$ python -q
>>> import numpy as np
>>> np.set_printoptions(suppress=True, linewidth=120)
>>> K = np.loadtxt("dump.csv", delimiter=",")
>>> K.round(2)
array([[-0.65,  0.43,  0.21],
       [-0.65, -0.51, -0.48],
       [ 0.26,  0.43, -0.74],
       [-0.2 ,  0.38, -0.34],
       [-0.2 ,  0.48,  0.25]])
>>> # orthonormal columns
>>> vec = np.array([0, -1, -1])
>>> (K @ vec).argmax()
np.int64(1)
>>> np.round(K @ np.ones(3), 2)
array([-0.02, -1.64, -0.05, -0.16,  0.53])
>>> q, evecs = np.linalg.qr(K[:, :2])[0], np.linalg.qr(K[:, 2:])[0]
>>> sigma = np.linalg.svd(q.T @ evecs, compute_uv=False)
>>> np.round(np.degrees(np.arccos(sigma.clip(0, 1))), 2)
array([90.])
>>> sigma.round(2) + 0
array([0.])
>>> u = np.array([3, 4])
>>> np.round(np.correlate(K[1], K[3], "full"), 2)
array([ 0.23, -0.07,  0.1 , -0.08,  0.09])
>>> np.round(np.convolve(K[1], u), 2)
array([-1.96, -4.14, -3.47, -1.9 ])
>>> np.round(np.array([np.convolve(row, u, "same") for row in K]), 2)
array([[-1.96, -1.34,  2.33],
       [-1.96, -4.14, -3.47],
       [ 0.78,  2.34, -0.5 ],
       [-0.59,  0.35,  0.47],
       [-0.59,  0.66,  2.66]])
>>> rng = np.random.default_rng(7839)
>>> J = np.eye(5, dtype=int)[rng.permutation(5)]
>>> J
array([[0, 0, 1, 0, 0],
       [0, 0, 0, 0, 1],
       [0, 1, 0, 0, 0],
       [1, 0, 0, 0, 0],
       [0, 0, 0, 1, 0]])
>>> # rows sum to 1
>>> vec = np.array([3, 5, 0, -4, 1])
>>> np.round(np.linalg.inv(J), 2)
array([[0., 0., 0., 1., 0.],
       [0., 0., 1., 0., 0.],
       [1., 0., 0., 0., 0.],
       [0., 0., 0., 0., 1.],
       [0., 1., 0., 0., 0.]])
>>> round(np.linalg.det(J), 2)
np.float64(1.0)
>>> np.round(np.abs(np.linalg.eigvals(J)), 2)
array([1., 1., 1., 1., 1.])
>>> np.round(np.linalg.svd(J, compute_uv=False), 2)
array([1., 1., 1., 1., 1.])
>>> np.round(np.linalg.norm(J, axis=0), 2)
array([1., 1., 1., 1., 1.])
>>> np.trace(J)
np.int64(0)
>>> np.linalg.determinant(J)
Traceback (most recent call last):
  File "<python-input-27>", line 1, in <module>
    np.linalg.determinant(J)
    ^^^^^^^^^^^^^^^^^^^^^
AttributeError: module 'numpy.linalg' has no attribute 'determinant'
>>> np.allclose(J @ J.T, J.T @ J)
True
>>> np.linalg.matrix_power(J, 3)
array([[0, 0, 0, 0, 1],
       [1, 0, 0, 0, 0],
       [0, 0, 0, 1, 0],
       [0, 1, 0, 0, 0],
       [0, 0, 1, 0, 0]])
>>> (J + J.T) / 2
array([[0. , 0. , 0.5, 0.5, 0. ],
       [0. , 0. , 0.5, 0. , 0.5],
       [0.5, 0.5, 0. , 0. , 0. ],
       [0.5, 0. , 0. , 0. , 0.5],
       [0. , 0.5, 0. , 0.5, 0. ]])
>>> np.allclose(J, J.T)
False
>>> J @ J
array([[0, 1, 0, 0, 0],
       [0, 0, 0, 1, 0],
       [0, 0, 0, 0, 1],
       [0, 0, 1, 0, 0],
       [1, 0, 0, 0, 0]])
>>> (J - J.T) / 2
array([[ 0. ,  0. ,  0.5, -0.5,  0. ],
       [ 0. ,  0. , -0.5,  0. ,  0.5],
       [-0.5,  0.5,  0. ,  0. ,  0. ],
       [ 0.5,  0. ,  0. ,  0. , -0.5],
       [ 0. , -0.5,  0. ,  0.5,  0. ]])
>>> cent = np.array([[-0.1, -0.7, 1.7, -0.5], [0.6, -0.8, -0.8, -0.5]])
>>> m1 = np.array([[7, 9],
...     [2, 8],
...     [5, 8],
...     [7, 2],
...     [3, 0],
...     [8, 6],
...     [4, 4],
...     [8, 5],
...     [3, 5],
...     [9, 0],
...     [3, 1],
...     [4, 9],
...     [5, 6],
...     [8, 7],
...     [8, 7],
...     [4, 0],
...     [4, 4],
...     [7, 2],
...     [6, 3],
...     [6, 9],
...     [9, 0],
...     [3, 0],
...     [6, 9],
...     [4, 6]]) @ cent + 0.02 * rng.normal(size=(24, 4))
>>> m1.round(2)
array([[  4.71, -12.1 ,   4.73,  -7.96],
       [  4.62,  -7.76,  -3.  ,  -5.  ],
       [  4.29,  -9.96,   2.1 ,  -6.53],
       [  0.5 ,  -6.49,  10.33,  -4.49],
       [ -0.3 ,  -2.11,   5.12,  -1.49],
       [  2.85, -10.41,   8.8 ,  -7.  ],
       [  2.01,  -5.99,   3.59,  -3.98],
       [  2.21,  -9.58,   9.58,  -6.47],
       [  2.71,  -6.08,   1.12,  -4.01],
       [ -0.88,  -6.25,  15.27,  -4.46],
       [  0.27,  -2.91,   4.33,  -2.03],
       [  4.98,  -9.99,  -0.37,  -6.51],
       [  3.1 ,  -8.29,   3.67,  -5.51],
       [  3.36, -11.22,   7.98,  -7.52],
       [  3.4 , -11.2 ,   8.04,  -7.48],
       [ -0.38,  -2.82,   6.79,  -1.98],
       [  2.02,  -5.96,   3.62,  -4.02],
       [  0.52,  -6.49,  10.29,  -4.52],
       [  1.18,  -6.62,   7.79,  -4.47],
       [  4.81, -11.42,   3.01,  -7.51],
       [ -0.9 ,  -6.3 ,  15.33,  -4.5 ],
       [ -0.29,  -2.09,   5.07,  -1.48],
       [  4.78, -11.41,   3.03,  -7.51],
       [  3.22,  -7.59,   2.03,  -5.  ]])
>>> Uu, sigma, Vh = np.linalg.svd(m1)
>>> sigma.round(2)
array([56.77, 23.05,  0.11,  0.08])
>>> B = Uu[:, :2] @ np.diag(sigma[:2]) @ Vh[:2]
>>> round(np.abs(m1 - B).max(), 2)
np.float64(0.05)
>>> np.linalg.matrix_rank(m1, rtol=0.05)
np.int64(2)
>>> round(float(np.linalg.norm(m1 - B) / np.linalg.norm(m1)), 2)
0.0
>>> proj = m1 @ np.linalg.solve(m1.T @ m1, m1.T)
>>> round(float(np.trace(proj)), 2)
4.0
>>> np.round(proj @ m1[:, 2], 2)
array([ 4.73, -3.  ,  2.1 , 10.33,  5.12,  8.8 ,  3.59,  9.58,  1.12, 15.27,  4.33, -0.37,  3.67,  7.98,  8.04,  6.79,
        3.62, 10.29,  7.79,  3.01, 15.33,  5.07,  3.03,  2.03])
>>> u = np.array([-2, -2, 3, -2, 0])
>>> B = J + np.outer(u, np.eye(5)[2])
>>> np.linalg.matrix_rank(B - J)
np.int64(1)
>>> vec = np.array([-1, 5, -5, -2])
>>> y = m1 @ vec
>>> try:
...     np.linalg.solve(m1, y)
... except np.linalg.LinAlgError as e:
...     print("failed:", e)
... 
failed: Last 2 dimensions of the array must be square
>>> np.round(np.linalg.lstsq(m1, y)[0], 2)
array([-1.,  5., -5., -2.])
>>> y = y + 0.3 * rng.normal(size=24)
>>> y.round(2)
array([-72.77, -18.44, -51.46, -75.73, -33.01, -84.92, -41.95, -84.67, -30.65, -97.43, -32.02, -40.13, -51.58, -84.41,
       -84.65, -43.62, -42.21, -76.04, -64.19, -61.54, -98.44, -32.41, -61.76, -41.23])
>>> beta, *_ = np.linalg.lstsq(m1, y)
>>> round(float(np.linalg.norm(y - m1 @ beta)), 2)
1.09
>>> np.round(m1.T @ (y - m1 @ beta), 2) + 0
array([0., 0., 0., 0.])
>>> X = np.load("x.npy")
>>> X
array([[ 4,  2, 13, 11,  4,  7,  6],
       [ 2, 12,  6,  6, 10,  3, 10],
       [13,  6, 12, 12,  8,  0,  3],
       [11,  6, 12,  2,  8,  6, 11],
       [ 4, 10,  8,  8,  6, 11, 11],
       [ 7,  3,  0,  6, 11, 12,  8],
       [ 6, 10,  3, 11, 11,  8,  2]])
>>> # symmetric
>>> idx = rng.permutation(7)
>>> B = X[:, idx] * rng.choice([-1, 1], 7)
>>> B
array([[ -6,  -2,   4,  11,  13,  -7,  -4],
       [-10, -12,  10,   6,   6,  -3,  -2],
       [ -3,  -6,   8,  12,  12,   0, -13],
       [-11,  -6,   8,   2,  12,  -6, -11],
       [-11, -10,   6,   8,   8, -11,  -4],
       [ -8,  -3,  11,   6,   0, -12,  -7],
       [ -2, -10,  11,  11,   3,  -8,  -6]])
>>> Uu, _, Vh = np.linalg.svd(X.T @ B)
>>> np.round(Uu @ Vh, 2) + 0
array([[ 0.,  0.,  0.,  0.,  0.,  0., -1.],
       [ 0., -1.,  0.,  0.,  0.,  0.,  0.],
       [ 0.,  0.,  0.,  0.,  1.,  0.,  0.],
       [ 0.,  0.,  0.,  1.,  0.,  0.,  0.],
       [ 0.,  0.,  1.,  0.,  0.,  0.,  0.],
       [ 0.,  0.,  0.,  0.,  0., -1.,  0.],
       [-1.,  0.,  0.,  0.,  0.,  0.,  0.]])
>>> vec = np.array([4, 0, 3, -1, -1, -2, -3])
>>> h1 = np.maximum(X @ vec, 0)
>>> np.maximum(X @ (3 * vec), 0)
array([ 24,   0, 177,  75,   0,   0,   0])
>>> np.maximum(X @ vec, 0) - np.maximum(-X @ vec, 0)
array([  8, -26,  59,  25, -29, -37, -11])
>>> np.flatnonzero(h1 > 1e-9)
array([0, 2, 3])
>>> w, evecs = np.linalg.eigvalsh(X)
Traceback (most recent call last):
  File "<python-input-71>", line 1, in <module>
    w, evecs = np.linalg.eigvalsh(X)
    ^^^^^^^^
ValueError: too many values to unpack (expected 2)
>>> w, evecs = np.linalg.eigh(X)
>>> np.round(np.linalg.eigvalsh(X @ X), 2)
array([   5.18,   14.99,   97.05,  110.67,  150.62,  247.52, 2705.97])
>>> np.abs(evecs[:, -1]).round(6).argmax()
np.int64(4)
>>> np.round(evecs.T @ X @ evecs, 2) + 0
array([[-12.27,   0.  ,   0.  ,   0.  ,   0.  ,   0.  ,   0.  ],
       [  0.  ,  -9.85,   0.  ,   0.  ,   0.  ,   0.  ,   0.  ],
       [  0.  ,   0.  ,  -3.87,   0.  ,   0.  ,   0.  ,   0.  ],
       [  0.  ,   0.  ,   0.  ,  -2.28,   0.  ,   0.  ,   0.  ],
       [  0.  ,   0.  ,   0.  ,   0.  ,  10.52,   0.  ,   0.  ],
       [  0.  ,   0.  ,   0.  ,   0.  ,   0.  ,  15.73,   0.  ],
       [  0.  ,   0.  ,   0.  ,   0.  ,   0.  ,   0.  ,  52.02]])
>>> np.round(evecs @ np.diag(w) @ evecs.T, 2) + 0
array([[ 4.,  2., 13., 11.,  4.,  7.,  6.],
       [ 2., 12.,  6.,  6., 10.,  3., 10.],
       [13.,  6., 12., 12.,  8.,  0.,  3.],
       [11.,  6., 12.,  2.,  8.,  6., 11.],
       [ 4., 10.,  8.,  8.,  6., 11., 11.],
       [ 7.,  3.,  0.,  6., 11., 12.,  8.],
       [ 6., 10.,  3., 11., 11.,  8.,  2.]])
>>> np.round(evecs.T @ evecs, 2) + 0
array([[1., 0., 0., 0., 0., 0., 0.],
       [0., 1., 0., 0., 0., 0., 0.],
       [0., 0., 1., 0., 0., 0., 0.],
       [0., 0., 0., 1., 0., 0., 0.],
       [0., 0., 0., 0., 1., 0., 0.],
       [0., 0., 0., 0., 0., 1., 0.],
       [0., 0., 0., 0., 0., 0., 1.]])
>>> np.round(np.linalg.eigvalsh(X + -2 * np.eye(7)), 2)
array([-14.27, -11.85,  -5.87,  -4.28,   8.52,  13.73,  50.02])
>>> (w > 1e-8).sum(), (w < -1e-8).sum()
(np.int64(3), np.int64(4))
>>> w.round(2)
array([-12.27,  -9.85,  -3.87,  -2.28,  10.52,  15.73,  52.02])
>>> E = np.array([[-1.0, -0.1, -0.8, 1.5],
...     [-0.1, -1.0, -0.6, 0.2],
...     [-1.3, 0.9, -0.5, -0.4],
...     [1.6, 0.4, -1.0, -1.3],
...     [0.7, -1.6, 0.5, 1.1],
...     [-0.1, -1.8, 0.5, -0.9]])
>>> E
array([[-1. , -0.1, -0.8,  1.5],
       [-0.1, -1. , -0.6,  0.2],
       [-1.3,  0.9, -0.5, -0.4],
       [ 1.6,  0.4, -1. , -1.3],
       [ 0.7, -1.6,  0.5,  1.1],
       [-0.1, -1.8,  0.5, -0.9]])
>>> vec = np.array([1, -1, 2, 2])
>>> y = E @ vec
>>> np.round(np.linalg.solve(E.T @ E, E.T @ y), 2)
array([ 1., -1.,  2.,  2.])
>>> y = y + 0.02 * rng.normal(size=6)
>>> y.round(2)
array([ 0.47,  0.1 , -4.  , -3.38,  5.5 ,  0.9 ])
>>> beta, *_ = np.linalg.lstsq(E, y)
>>> beta.round(2)
array([ 1.01, -1.  ,  2.  ,  1.99])
>>> round(float(np.linalg.norm(y - E @ beta)), 2)
0.01
>>> [round(float(np.linalg.norm(np.linalg.solve(E.T @ E + lam * np.eye(4), E.T @ y))), 2) for lam in (0, 1, 10, 100)]
[3.16, 2.56, 1.17, 0.2]
>>> beta.round()
array([ 1., -1.,  2.,  2.])
>>> W0 = np.load("a.npy")
>>> W0
array([[ 6,  2,  0,  0,  0,  5],
       [ 7,  4,  0,  0,  0,  5],
       [ 7,  6,  0,  0,  0,  5],
       [ 7,  4,  0,  0,  0,  5],
       [ 6, 10,  0,  0,  0,  5],
       [ 5,  4,  0,  0,  0,  5],
       [ 6,  4,  0,  0,  0,  5],
       [ 5,  4,  0,  0,  0,  5],
       [ 5, 10,  0,  0,  0,  5],
       [ 4,  4,  0,  0,  0,  5],
       [ 6,  6,  0,  0,  0,  5],
       [ 4,  8,  0,  0,  0,  5],
       [ 5,  2,  0,  0,  0,  5],
       [ 4,  6,  0,  0,  0,  5],
       [ 8,  4,  0,  0,  0,  5],
       [ 8, 10,  0,  0,  5,  5],
       [ 6,  4,  0,  0,  0,  5],
       [ 4,  2,  0,  0,  0,  5],
       [ 8,  6,  0,  0,  0,  5],
       [ 6,  6,  0,  0,  0,  5],
       [ 4, 10,  0,  0,  0,  5],
       [ 8, 10,  0,  0,  5,  5],
       [ 8,  8,  0,  0,  2,  5],
       [ 4,  2,  0,  0,  0,  5],
       [ 7, 10,  0,  0,  2,  5],
       [ 6, 10,  0,  0,  0,  5]])
>>> np.argsort(-np.linalg.norm(W0, axis=0).round(6), kind="stable")[:3]
array([1, 0, 5])
>>> np.linalg.matrix_rank(W0, rtol=0.1)
np.int64(3)
